$ python3 -q
>>> import numpy as np
>>> import numpy.linalg as la
>>> np.set_printoptions(precision=2, suppress=True, linewidth=120, legacy="1.25")
>>> def rd(a):
...     return np.round(a, 2) + 0
... 
>>> J = np.array([[2.74, -7.18, 2.83],
...     [0.4, -1.91, -2.15],
...     [0.63, -3.66, -1.03],
...     [0.76, -2.04, -1.72],
...     [1.08, -3.3, -0.77],
...     [1.66, -4.58, 0.45],
...     [0.9, -2.61, -1.29],
...     [1.86, -6.06, 1.39],
...     [0.83, -4.8, -0.27],
...     [2.95, -4.83, 1.87]])
>>> J
array([[ 2.74, -7.18,  2.83],
       [ 0.4 , -1.91, -2.15],
       [ 0.63, -3.66, -1.03],
       [ 0.76, -2.04, -1.72],
       [ 1.08, -3.3 , -0.77],
       [ 1.66, -4.58,  0.45],
       [ 0.9 , -2.61, -1.29],
       [ 1.86, -6.06,  1.39],
       [ 0.83, -4.8 , -0.27],
       [ 2.95, -4.83,  1.87]])
>>> cen = J - J.mean(axis=0)
>>> left, sv, Vh = la.svd(cen, full_matrices=False)
>>> np.abs(Vh[0]).argmax()
1
>>> rd(cen.mean(axis=0))
array([0., 0., 0.])
>>> rd(sv ** 2 / (sv ** 2).sum())
array([0.95, 0.05, 0.  ])
>>> print((np.sign(left[:, 0]) == np.sign(left[0, 0])).astype(int))
[1 0 0 0 0 1 0 1 1 1]
>>> np.abs(left[:, 0]).argmax()
0
>>> E = np.loadtxt("block11.csv", delimiter=",")
>>> E
array([[0., 0., 0., 1., 1., 0.],
       [0., 0., 1., 1., 1., 0.],
       [0., 1., 0., 0., 0., 0.],
       [1., 1., 0., 0., 1., 0.],
       [1., 1., 0., 1., 0., 0.],
       [0., 0., 0., 0., 0., 0.]])
>>> left, sv, Vh = la.svd(E)
>>> rd(sv)
array([2.64, 1.78, 1.  , 0.72, 0.59, 0.  ])
>>> M2 = left[:, :5] @ np.diag(sv[:5]) @ Vh[:5]
>>> la.matrix_rank(M2)
5
>>> rd(la.norm(E - M2) / la.norm(E))
0.0
>>> rd(np.abs(E - M2).max())
0.0
>>> la.matrix_rank(E, rtol=0.05)
5
>>> W = np.array([[-4, 5, 0, -2, -2, -2],
...     [-4, 2, -3, -5, 0, -1],
...     [-5, -4, 4, 2, 4, 4],
...     [4, 0, -4, 5, -1, 1],
...     [-1, -2, -2, 4, 4, 2],
...     [4, -4, 4, 0, -3, 2]])
>>> coef = np.array([4, 2, 3, 1, 1, 3])
>>> hid = np.maximum(E @ W + coef, 0)
>>> print(rd((hid > 0).mean(axis=0)))
[0.5  0.67 0.33 0.5  0.83 1.  ]
>>> (hid > 0).astype(int)
array([[1, 0, 0, 1, 1, 1],
       [1, 0, 1, 1, 1, 1],
       [0, 1, 0, 0, 1, 1],
       [0, 1, 0, 0, 1, 1],
       [0, 1, 0, 0, 0, 1],
       [1, 1, 1, 1, 1, 1]])
>>> C = np.array([[1, 2], [1, -3], [2, 0], [2, 1], [3, -1], [-3, -1]])
>>> (hid @ C).round(6).argmax(axis=1)
array([0, 0, 0, 0, 0, 0])
>>> hid @ C
array([[ 21.,  14.],
       [ 22.,  -2.],
       [  1., -15.],
       [ 10., -26.],
       [  6., -28.],
       [  8.,  -1.]])
>>> print(W @ C)
[[ -3 -21]
 [-15 -18]
 [  3  -4]
 [  0  13]
 [  7   2]
 [ -7  21]]
>>> [round(float(x), 2) for x in la.svd(E, compute_uv=False)[:3]]
[2.64, 1.78, 1.0]
>>> data = np.loadtxt("m.csv", delimiter=",")
>>> data
array([[ -1.98,   2.94,  -0.68,   0.62,   1.43,  -6.51],
       [  3.04,  -1.61,  -0.23,  -2.08,  -2.47,   3.86],
       [  4.17,  -4.64,  -0.29,  -1.  ,  -3.34,   9.58],
       [  0.32,   4.77,  -1.95,  -2.85,  -1.11, -10.05],
       [ -1.81,   0.04,   1.42,   1.11,   1.88,   0.59],
       [  4.24,  -2.04,  -0.57,  -2.92,  -3.53,   4.65],
       [  4.54,  -3.74,  -0.15,  -2.15,  -3.64,   8.2 ],
       [ -4.21,   4.57,   0.21,   1.02,   3.31,  -9.57],
       [  5.18,  -0.56,   1.3 ,  -6.59,  -4.03,   3.9 ],
       [ -1.14,   1.78,   1.58,  -1.23,   1.33,  -2.15],
       [ -1.5 ,   3.27,  -1.64,   0.33,   0.58,  -7.95],
       [ -4.15,   4.64,   0.15,   0.95,   3.3 ,  -9.58],
       [  1.25,   2.14,  -0.79,  -2.76,  -1.26,  -4.17],
       [  2.93,   0.99,  -0.65,  -3.97,  -2.77,  -1.19],
       [ -1.52,  -0.78,  -2.45,   4.35,   0.8 ,  -1.58],
       [ -1.19,  -1.01,  -0.72,   2.86,   0.85,   0.61],
       [  3.23,   0.41,  -1.79,  -3.11,  -3.25,  -1.17],
       [ -2.07,   4.31,   0.4 ,  -1.54,   1.58,  -8.01]])
>>> P = data @ la.solve(data.T @ data, data.T)
>>> np.allclose(P @ P, P)
True
